$ python3 -q
>>> import numpy as np
>>> np.set_printoptions(precision=2, suppress=True, linewidth=120, floatmode="fixed")
>>> arr = np.load("mat.npy")
>>> arr
array([[-18,   0, -14],
       [  0,  -6,  -3],
       [-14,  -3,  -6]])
>>> np.all(np.linalg.eigvalsh(arr) > 0)
np.False_
>>> np.round(np.linalg.det(arr[::-1]), 2)
np.float64(-690.0)
>>> round(np.linalg.eigvals(arr).sum().real, 2)
np.float64(-30.0)
>>> np.round(np.linalg.det(arr.T), 2)
np.float64(690.0)
>>> np.poly(arr)
array([   1.00,   30.00,   47.00, -690.00])
>>> round(float(np.linalg.det(2 * arr)), 2), round(np.linalg.det(arr), 2)
(5520.0, np.float64(690.0))
>>> q, evecs = np.linalg.qr(arr[:, :2])[0], np.linalg.qr(arr[:, 2:])[0]
>>> sv = np.linalg.svd(q.T @ evecs, compute_uv=False)
>>> (sv > 0.9).sum()
np.int64(1)
>>> sv
array([0.95])
>>> round(np.linalg.norm(q @ q.T - evecs @ evecs.T, 2), 2)
np.float64(1.0)
>>> x = np.array([2, 1, 1])
>>> a = np.maximum(arr @ x, 0)
>>> np.tanh(arr @ x)
array([-1.00, -1.00, -1.00])
>>> np.flatnonzero(a > 1e-9)
array([], dtype=int64)
>>> a
array([0, 0, 0])
>>> A = np.load("case0.npy")
>>> A
array([[-1,  0,  0,  0],
       [ 0,  1,  0,  0],
       [ 0,  0,  1,  0],
       [ 0,  0,  0,  1]])
>>> np.poly(A)
array([ 1.00, -2.00,  0.00,  2.00, -1.00])
>>> round(np.linalg.det(A.T), 2)
np.float64(-1.0)
>>> np.round(np.linalg.det(2 * A), 2), round(float(np.linalg.det(A)), 2)
(np.float64(-16.0), -1.0)
>>> round(np.linalg.det(A[::-1]), 2)
np.float64(-1.0)
>>> A @ A.T
array([[1, 0, 0, 0],
       [0, 1, 0, 0],
       [0, 0, 1, 0],
       [0, 0, 0, 1]])
>>> np.linalg.norm(A, axis=0)
array([1.00, 1.00, 1.00, 1.00])
>>> A.T @ A
array([[1, 0, 0, 0],
       [0, 1, 0, 0],
       [0, 0, 1, 0],
       [0, 0, 0, 1]])
>>> data = np.load("test16.npy")
>>> data
array([[0.67, 0.00, 0.00, 0.00, 0.33],
       [0.33, 0.33, 0.00, 0.33, 0.00],
       [0.00, 0.00, 0.50, 0.00, 0.50],
       [0.00, 0.50, 0.00, 0.50, 0.00],
       [0.00, 0.00, 0.00, 0.00, 1.00]])
>>> Uu, sv, vt = np.linalg.svd(data)
>>> sv.round(2) + 0
array([1.21, 0.89, 0.66, 0.43, 0.00])
>>> np.argmax(sv[:-1] / (sv[1:] + 1e-6)) + 1
np.int64(4)
>>> M2 = Uu[:, :4] @ np.diag(sv[:4]) @ vt[:4]
>>> round(float(np.linalg.norm(data - M2, 2)), 2), round(float(sv[4]), 2)
(0.0, 0.0)
>>> np.linalg.matrix_rank(data, rtol=0.05)
np.int64(4)
>>> round(float(np.linalg.norm(data - M2) / np.linalg.norm(data)), 2)
0.0
>>> M2.round(2) + 0
array([[0.67, 0.00, 0.00, 0.00, 0.33],
       [0.33, 0.33, 0.00, 0.33, 0.00],
       [0.00, 0.00, 0.50, 0.00, 0.50],
       [0.00, 0.50, 0.00, 0.50, 0.00],
       [0.00, 0.00, 0.00, 0.00, 1.00]])
>>> rng = np.random.default_rng(541287)
>>> M2 = data + rng.integers(-2, 3, (5, 4)) @ rng.integers(-2, 3, (4, 5))
>>> M2
array([[  3.67,  -2.00,   6.00,   5.00,  -5.67],
       [ -2.67,   3.33,  -8.00,   2.33,  -3.00],
       [  2.00,  -6.00,   0.50,  -2.00, -10.50],
       [ -5.00,   3.50,   0.00,   8.50,  -1.00],
       [  2.00,   6.00,   0.00,   4.00,   7.00]])
>>> np.abs(M2 - data).sum(axis=1)
array([22.00, 19.00, 21.00, 17.00, 18.00])
>>> M2 - data
array([[  3.00,  -2.00,   6.00,   5.00,  -6.00],
       [ -3.00,   3.00,  -8.00,   2.00,  -3.00],
       [  2.00,  -6.00,   0.00,  -2.00, -11.00],
       [ -5.00,   3.00,   0.00,   8.00,  -1.00],
       [  2.00,   6.00,   0.00,   4.00,   6.00]])
>>> np.linalg.cond(data) > 100
np.True_
>>> M = np.array([[3, 2, 2, 0, 3],
...     [2, 3, 2, 2, 0],
...     [2, 2, 3, 2, 2],
...     [0, 2, 2, 3, 2],
...     [3, 0, 2, 2, 3]])
>>> Uu, sv, vt = np.linalg.svd(M, full_matrices=False)
>>> sv
array([9.87, 3.49, 2.56, 1.56, 0.64])
>>> Uu.shape, sv.shape, vt.shape
((5, 5), (5,), (5, 5))
>>> np.abs(vt[0])
array([0.46, 0.40, 0.50, 0.40, 0.46])
>>> np.round(Uu.T @ Uu, 2) + 0
array([[1.00, 0.00, 0.00, 0.00, 0.00],
       [0.00, 1.00, 0.00, 0.00, 0.00],
       [0.00, 0.00, 1.00, 0.00, 0.00],
       [0.00, 0.00, 0.00, 1.00, 0.00],
       [0.00, 0.00, 0.00, 0.00, 1.00]])
>>> sv / sv[0]
array([1.00, 0.35, 0.26, 0.16, 0.06])
>>> np.abs(Uu[:, 0]).round(6).argmax()
np.int64(2)
>>> f = np.array([0, 5, 1, 3, 2])
>>> M2 = M + np.outer(f, np.eye(5)[1])
>>> M2
array([[3.00, 2.00, 2.00, 0.00, 3.00],
       [2.00, 8.00, 2.00, 2.00, 0.00],
       [2.00, 3.00, 3.00, 2.00, 2.00],
       [0.00, 5.00, 2.00, 3.00, 2.00],
       [3.00, 2.00, 2.00, 2.00, 3.00]])
>>> x = np.array([-6, -9, -6, 8, -8])
>>> rhs = M2 @ x
>>> rhs
array([-72.00, -80.00, -57.00, -49.00, -56.00])
>>> np.round(np.linalg.solve(M2, M2[:, 4]), 2) + 0
array([0.00, 0.00, 0.00, 0.00, 1.00])
>>> np.linalg.solve(M2, rhs)
array([-6.00, -9.00, -6.00,  8.00, -8.00])
>>> np.linalg.solve(M2, 4 * rhs)
array([-24.00, -36.00, -24.00,  32.00, -32.00])
>>> np.round(np.linalg.solve(M2.T, M2[1]), 2) + 0
array([0.00, 1.00, 0.00, 0.00, 0.00])
>>> m1 = np.load("m.npy")
>>> m1
array([[ 0.97,  6.04,  2.01],
       [ 2.98,  3.03,  1.01],
       [ 3.52,  2.23,  0.74],
       [ 1.55,  5.17,  1.72],
       [ 5.21, -0.31, -0.10],
       [ 5.38, -0.57, -0.19],
       [ 5.51, -0.76, -0.25],
       [ 2.16,  4.26,  1.42],
       [ 0.55,  6.68,  2.23],
       [ 4.26,  1.11,  0.37],
       [ 3.58,  2.13,  0.71],
       [ 3.31,  2.54,  0.85],
       [ 2.02,  4.47,  1.49],
       [ 3.80,  1.81,  0.60],
       [ 5.19, -0.29, -0.10],
       [ 0.02,  7.48,  2.49],
       [ 3.70,  1.95,  0.65],
       [ 0.86,  6.21,  2.07],
       [ 2.53,  3.71,  1.24],
       [ 3.04,  2.94,  0.98],
       [ 0.72,  6.42,  2.14]])
>>> gram = np.cov(m1, rowvar=False)
>>> np.median(m1, axis=0)
array([3.04, 2.94, 0.98])
>>> np.argwhere(np.triu(np.abs(np.corrcoef(m1.T)) > 0.8, 1))
array([[0, 1],
       [0, 2],
       [1, 2]])
>>> np.polyfit(m1[:, 0], m1[:, 1], 1)
array([-1.50,  7.50])
>>> round(float(np.corrcoef(m1[:, 0], m1[:, 1])[0, 1]), 2)
-1.0
>>> np.round(np.linalg.eigvalsh(gram)[::-1], 2) + 0
array([10.08,  0.00,  0.00])
>>> mat = np.load("block2.npy")
>>> mat
array([[ 8,  4, -2,  2],
       [ 4,  4, -6, -2],
       [-2, -6, 13,  7],
       [ 2, -2,  7,  5]])
>>> rank = np.linalg.matrix_rank(mat)
>>> rank
np.int64(2)
>>> null = np.linalg.svd(mat)[2][rank:].T
>>> [int(np.linalg.matrix_rank(mat[:, :j + 1])) for j in range(4)]
[1, 2, 2, 2]
>>> null @ null.T
array([[ 0.24, -0.32,  0.04, -0.28],
       [-0.32,  0.76,  0.28,  0.04],
       [ 0.04,  0.28,  0.34, -0.38],
       [-0.28,  0.04, -0.38,  0.66]])
>>> [int(np.linalg.matrix_rank(np.delete(mat, i, axis=0))) for i in range(4)]
[2, 2, 2, 2]
>>> np.allclose(mat @ mat.T, mat.T @ mat)
True
>>> np.linalg.determinant(mat)
Traceback (most recent call last):
  File "<python-input-80>", line 1, in <module>
    np.linalg.determinant(mat)
    ^^^^^^^^^^^^^^^^^^^^^
AttributeError: module 'numpy.linalg' has no attribute 'determinant'
>>> np.allclose(mat, mat.T)
True
>>> np.round(np.sort(np.abs(np.linalg.eigvals(mat))), 2) + 0
array([ 0.00,  0.00, 10.00, 20.00])
>>> round(np.linalg.det(mat), 2)
np.float64(-0.0)
>>> gram = mat.T @ mat
>>> np.round(np.linalg.eigvalsh(gram)[::-1], 2) + 0
array([400.00, 100.00,   0.00,   0.00])
>>> gram
array([[  88,   56,  -52,    4],
       [  56,   72, -124,  -52],
       [ -52, -124,  258,  134],
       [   4,  -52,  134,   82]])
>>> np.round(np.linalg.svd(mat, compute_uv=False) ** 2, 2) + 0
array([400.00, 100.00,   0.00,   0.00])
>>> np.linalg.matrix_rank(gram)
np.int64(2)
>>> np.trace(gram), (mat ** 2).sum()
(np.int64(500), np.int64(500))
>>> np.diag(gram)
array([ 88,  72, 258,  82])
>>> (mat @ mat.T).shape
(4, 4)
>>> J = np.triu(rng.random((4, 4)) < 0.6, 1).astype(int)
>>> J = J + J.T
>>> J
array([[0, 1, 1, 1],
       [1, 0, 1, 1],
       [1, 1, 0, 1],
       [1, 1, 1, 0]])
>>> ev, evecs = np.linalg.eigvalsh(M)
Traceback (most recent call last):
  File "<python-input-95>", line 1, in <module>
    ev, evecs = np.linalg.eigvalsh(M)
    ^^^^^^^^^
ValueError: too many values to unpack (expected 2)
>>> ev, evecs = np.linalg.eigh(M)
>>> ev
array([-1.56,  0.64,  2.56,  3.49,  9.87])
>>> X = np.load("layer0.npy")
>>> X
array([[1.10, 0.00, 3.00],
       [0.00, 3.10, 0.00],
       [1.00, 0.00, 3.10]])
>>> Uu, sv, vt = np.linalg.svd(mat, full_matrices=False)
>>> np.round(sv / sv[0], 2) + 0
array([1.00, 0.50, 0.00, 0.00])
>>> np.cumsum(sv ** 2) / np.sum(sv ** 2)
array([0.80, 1.00, 1.00, 1.00])
>>> np.allclose(Uu * sv @ vt, mat)
True
>>> np.round(Uu.T @ Uu, 2) + 0
array([[1.00, 0.00, 0.00, 0.00],
       [0.00, 1.00, 0.00, 0.00],
       [0.00, 0.00, 1.00, 0.00],
       [0.00, 0.00, 0.00, 1.00]])
>>> np.abs(vt[0])
array([0.20, 0.40, 0.80, 0.40])
>>> blk = np.stack([X, -2 * X, X[::-1]])
>>> (blk @ X.T).shape
(3, 3, 3)
>>> np.linalg.det(blk)
array([  1.27, -10.17,  -1.27])
>>> labels = rng.permutation(3)
>>> M2 = X[:, labels] * rng.choice([-1, 1], 3)
>>> M2
array([[3.00, 0.00, 1.10],
       [0.00, 3.10, 0.00],
       [3.10, 0.00, 1.00]])
>>> Uu, _, vt = np.linalg.svd(X.T @ M2)
>>> np.round(np.linalg.lstsq(X, M2)[0], 2) + 0
array([[0.00, 0.00, 1.00],
       [0.00, 1.00, 0.00],
       [1.00, 0.00, 0.00]])
>>> np.allclose(X @ X.T, X.T @ X)
False
>>> np.linalg.matrix_power(X, 3)
array([[17.23,  0.00, 51.69],
       [ 0.00, 29.79,  0.00],
       [17.23,  0.00, 51.69]])
>>> X @ X
array([[ 4.21,  0.00, 12.60],
       [ 0.00,  9.61,  0.00],
       [ 4.20,  0.00, 12.61]])
>>> X.inv()
Traceback (most recent call last):
  File "<python-input-117>", line 1, in <module>
    X.inv()
    ^^^^^
AttributeError: 'numpy.ndarray' object has no attribute 'inv'
>>> P = np.triu(np.array([[0, 2, 1], [1, 2, 2], [-2, -1, 1]]), 1) + np.eye(3)
>>> M2 = P @ X @ np.linalg.inv(P)
>>> P @ X - X @ P
array([[ 1.00,  4.00,  2.00],
       [ 2.00,  0.00,  0.00],
       [ 0.00, -2.00, -1.00]])
>>> round(float(np.linalg.det(M2)), 2)
1.27
